% python3 -q
>>> import numpy as np
>>> np.set_printoptions(precision=1, suppress=True, linewidth=140, floatmode="fixed")
>>> data = np.load("data.npy")
>>> print(data)
[[-1 -1 -1 -1]
 [-1 -2 -2 -2]
 [-1 -2 -3 -3]
 [-1 -2 -3 -4]]
>>> ev, vecs = np.linalg.eigh(data)
>>> x0 = np.array([7, 6, -8, -4])
>>> print(round(float(x0 @ data @ x0 / (x0 @ x0)), 1), round(float(ev[0]), 1), round(float(ev[-1]), 1))
-1.2 -8.3 -0.3
>>> print(vecs * np.abs(ev) @ vecs.T)
[[1.0 1.0 1.0 1.0]
 [1.0 2.0 2.0 2.0]
 [1.0 2.0 3.0 3.0]
 [1.0 2.0 3.0 4.0]]
>>> print(vecs * np.maximum(ev, 0) @ vecs.T)
[[0.0 0.0 0.0 0.0]
 [0.0 0.0 0.0 0.0]
 [0.0 0.0 0.0 0.0]
 [0.0 0.0 0.0 0.0]]
>>> print(x0 @ data @ x0)
-197
>>> print([round(float(np.linalg.det(data[:i, :i])), 2) + 0 for i in range(1, 5)])
[-1.0, 1.0, -1.0, 1.0]
>>> try:
...     np.linalg.cholesky(data)
... except np.linalg.LinAlgError as e:
...     print("failed:", e)
... 
failed: Matrix is not positive definite
>>> Y = data ** -1
Traceback (most recent call last):
  File "<python-input-12>", line 1, in <module>
    Y = data ** -1
        ~~~~~^^~~~
ValueError: Integers to negative integer powers are not allowed.
>>> Y = np.linalg.inv(data)
>>> print(np.round(np.linalg.cond(data), 1))
29.3
>>> print(np.linalg.det(data) * Y)
[[-2.0  1.0 -0.0 -0.0]
 [ 1.0 -2.0  1.0 -0.0]
 [-0.0  1.0 -2.0  1.0]
 [-0.0 -0.0  1.0 -1.0]]
>>> print((np.abs(Y) > 1e-9).astype(int))
[[1 1 0 0]
 [1 1 1 0]
 [0 1 1 1]
 [0 0 1 1]]
>>> print(data @ Y)
[[1.0 0.0 0.0 0.0]
 [0.0 1.0 0.0 0.0]
 [0.0 0.0 1.0 0.0]
 [0.0 0.0 0.0 1.0]]
>>> print(np.allclose(Y, data.T))
False
>>> print(round(float(np.linalg.det(data) * np.linalg.det(Y)), 1))
1.0
>>> print(np.round(np.linalg.slogdet(data)[0], 1))
1.0
